In [1]: import numpy as np

In [2]: from numpy import linalg as LA

In [3]: np.set_printoptions(precision=2, suppress=True, linewidth=200, sign=" ")

In [4]: def tidy(a):
   ...:     return np.round(a, 2) + 0
   ...: 

In [5]: M = np.loadtxt("data.csv", delimiter=",")

In [6]: M
Out[6]: 
array([[ 1.,  0.,  0.],
       [ 4.,  1.,  0.],
       [ 1.,  3.,  1.]])

In [7]: out = M / LA.norm(M, axis=1, keepdims=True)

In [8]: gram = out @ out.T

In [9]: tidy(LA.norm(out, axis=1))
Out[9]: array([ 1.,  1.,  1.])

In [10]: (gram - 2 * np.eye(3)).round(6).argmax(axis=1)
Out[10]: array([ 1,  0,  1])

In [11]: (np.abs(gram) > 0.9).astype(int)
Out[11]: 
array([[ 1,  1,  0],
       [ 1,  1,  0],
       [ 0,  0,  1]])

In [12]: hat = np.triu(np.array([[-2, -1, -2], [-2, 1, 1], [0, -1, 0]]), 1) + np.eye(3)

In [13]: out = hat @ M @ LA.inv(hat)

In [14]: out
Out[14]: 
array([[ -5., -12.,   0.],
       [  5.,   9.,   2.],
       [  1.,   4.,  -1.]])

In [15]: tidy(LA.det(out))
Out[15]: np.float64(1.0)

In [16]: hat @ M - M @ hat
Out[16]: 
array([[-6., -6.,  0.],
       [ 1.,  7.,  8.],
       [ 0.,  1., -1.]])

In [17]: tidy(LA.det(out[::-1]))
Out[17]: np.float64(-1.0)

In [18]: tidy(LA.eigvals(out).sum().real)
Out[18]: np.float64(3.0)

In [19]: tidy(LA.eigvals(out))
Out[19]: array([ 1.+0.j,  1.+0.j,  1.+0.j])

In [20]: M @ M
Out[20]: 
array([[  1.,   0.,   0.],
       [  8.,   1.,   0.],
       [ 14.,   6.,   1.]])

In [21]: LA.matrix_rank(M - M[0, 0] * np.eye(3))
Out[21]: np.int64(2)

In [22]: [int(LA.matrix_rank(LA.matrix_power(M, p))) for p in range(1, 4)]
Out[22]: [3, 3, 3]

In [23]: tidy(np.sort(LA.eigvals(M)))
Out[23]: array([ 1.,  1.,  1.])

In [24]: tidy(LA.det(M))
Out[24]: np.float64(1.0)

In [25]: tidy(np.sort(np.abs(LA.eigvals(M))))
Out[25]: array([ 1.,  1.,  1.])

In [26]: (M + M.T) / 2
Out[26]: 
array([[ 1. ,  2. ,  0.5],
       [ 2. ,  1. ,  1.5],
       [ 0.5,  1.5,  1. ]])

In [27]: basis = np.array([[-1, -2, 1], [-1, 2, -1]])

In [28]: F = np.repeat(basis, 12 // 2, axis=0)

In [29]: rng = np.random.default_rng(89988)

In [30]: F = F + 0.02 * rng.normal(size=F.shape)

In [31]: tidy(F)
Out[31]: 
array([[-1.03, -1.97,  1.01],
       [-1.03, -2.01,  0.99],
       [-0.99, -2.01,  0.96],
       [-0.99, -1.99,  0.98],
       [-1.  , -1.99,  1.03],
       [-0.99, -2.01,  0.97],
       [-1.02,  1.98, -1.03],
       [-1.01,  2.05, -0.98],
       [-1.  ,  1.99, -0.98],
       [-1.  ,  2.  , -0.99],
       [-0.99,  1.99, -0.98],
       [-1.02,  2.  , -0.99]])

In [32]: O, R = LA.qr(F)

In [33]: tidy(O @ R)
Out[33]: 
array([[-1.03, -1.97,  1.01],
       [-1.03, -2.01,  0.99],
       [-0.99, -2.01,  0.96],
       [-0.99, -1.99,  0.98],
       [-1.  , -1.99,  1.03],
       [-0.99, -2.01,  0.97],
       [-1.02,  1.98, -1.03],
       [-1.01,  2.05, -0.98],
       [-1.  ,  1.99, -0.98],
       [-1.  ,  2.  , -0.99],
       [-0.99,  1.99, -0.98],
       [-1.02,  2.  , -0.99]])

In [34]: tidy(np.abs(np.diag(R)))
Out[34]: array([ 3.49,  6.93,  0.09])

In [35]: tidy(R)
Out[35]: 
array([[ 3.49, -0.01,  0.01],
       [ 0.  ,  6.93, -3.43],
       [ 0.  ,  0.  ,  0.09]])

In [36]: np.allclose(R.T @ R, F.T @ F)
Out[36]: True

In [37]: tidy(abs(R[0, 0])), tidy(LA.norm(F[:, 0]))
Out[37]: (np.float64(3.49), np.float64(3.49))

In [38]: Uu, sig, Vt = LA.svd(F, full_matrices=False)

In [39]: Uu.shape, sig.shape, Vt.shape
Out[39]: ((12, 3), (3,), (3, 3))

In [40]: tidy(Uu.T @ Uu)
Out[40]: 
array([[ 1.,  0.,  0.],
       [ 0.,  1.,  0.],
       [ 0.,  0.,  1.]])

In [41]: tidy(Vt @ Vt.T)
Out[41]: 
array([[ 1.,  0.,  0.],
       [ 0.,  1.,  0.],
       [ 0.,  0.,  1.]])

In [42]: tidy(sig / sig[0])
Out[42]: array([ 1.  ,  0.45,  0.01])

In [43]: tidy(np.abs(Vt[0]))
Out[43]: array([ 0.  ,  0.9 ,  0.44])

In [44]: tidy(sig)
Out[44]: array([ 7.73,  3.49,  0.08])

In [45]: Xc = F - F.mean(axis=0)

In [46]: vecs = LA.svd(Xc)[2][:2]

In [47]: out = Xc - Xc @ vecs.T @ vecs

In [48]: tidy(np.diag(vecs.T @ vecs))
Out[48]: array([ 0.01,  1.  ,  0.99])

In [49]: tidy((Xc @ vecs.T).std(axis=0))
Out[49]: array([ 2.23,  0.02])

In [50]: LA.norm(out, axis=1).round(6).argmax()
Out[50]: np.int64(1)

In [51]: out = np.c_[F[:, :2] @ np.array([[-1, -2], [-2, -2]]), np.array([3, 0, 1, 3, 1, 3, 2, 0, 3, 1, 2, 0])]

In [52]: tidy(out)
Out[52]: 
array([[ 4.97,  5.99,  3.  ],
       [ 5.06,  6.1 ,  0.  ],
       [ 5.01,  6.01,  1.  ],
       [ 4.97,  5.96,  3.  ],
       [ 4.97,  5.97,  1.  ],
       [ 5.01,  6.  ,  3.  ],
       [-2.94, -1.93,  2.  ],
       [-3.08, -2.08,  0.  ],
       [-2.98, -1.98,  3.  ],
       [-3.  , -1.99,  1.  ],
       [-2.99, -2.  ,  2.  ],
       [-2.99, -1.97,  0.  ]])

In [53]: tidy(LA.norm(LA.qr(F)[0].T @ out, axis=0) ** 2 / ((out ** 2).sum(axis=0) + 1e-12))
Out[53]: array([ 1.  ,  1.  ,  0.66])

In [54]: tidy(LA.lstsq(F, out[:, 0])[0])
Out[54]: array([-1., -2.,  0.])

In [55]: LA.matrix_rank(np.c_[F, out])
Out[55]: np.int64(4)

In [56]: tidy(LA.norm(out - F @ LA.lstsq(F, out)[0], axis=0))
Out[56]: array([ 0.  ,  0.  ,  3.98])

In [57]: out = np.array([[1, 1], [2, 4], [4, 5], [0, 0]])

In [58]: basis = np.array([[5, 5, -6], [-7, 5, -8]])

In [59]: J = out @ basis

In [60]: J
Out[60]: 
array([[ -2,  10, -14],
       [-18,  30, -44],
       [-15,  45, -64],
       [  0,   0,   0]])

In [61]: Uu, sig, Vt = LA.svd(J)

In [62]: vecs = Vt[:(sig > 1e-8).sum()]

In [63]: x0 = J[0] + 2 * J[1] + rng.integers(2) * np.eye(3)[0]

In [64]: x0
Out[64]: array([ -37.,   70., -102.])

In [65]: LA.matrix_rank(np.vstack([J, x0]))
Out[65]: np.int64(3)

In [66]: tidy(LA.norm(x0 - vecs.T @ vecs @ x0))
Out[66]: np.float64(0.1)

In [67]: tidy(np.diag(vecs.T @ vecs))
Out[67]: array([ 0.99,  0.35,  0.65])
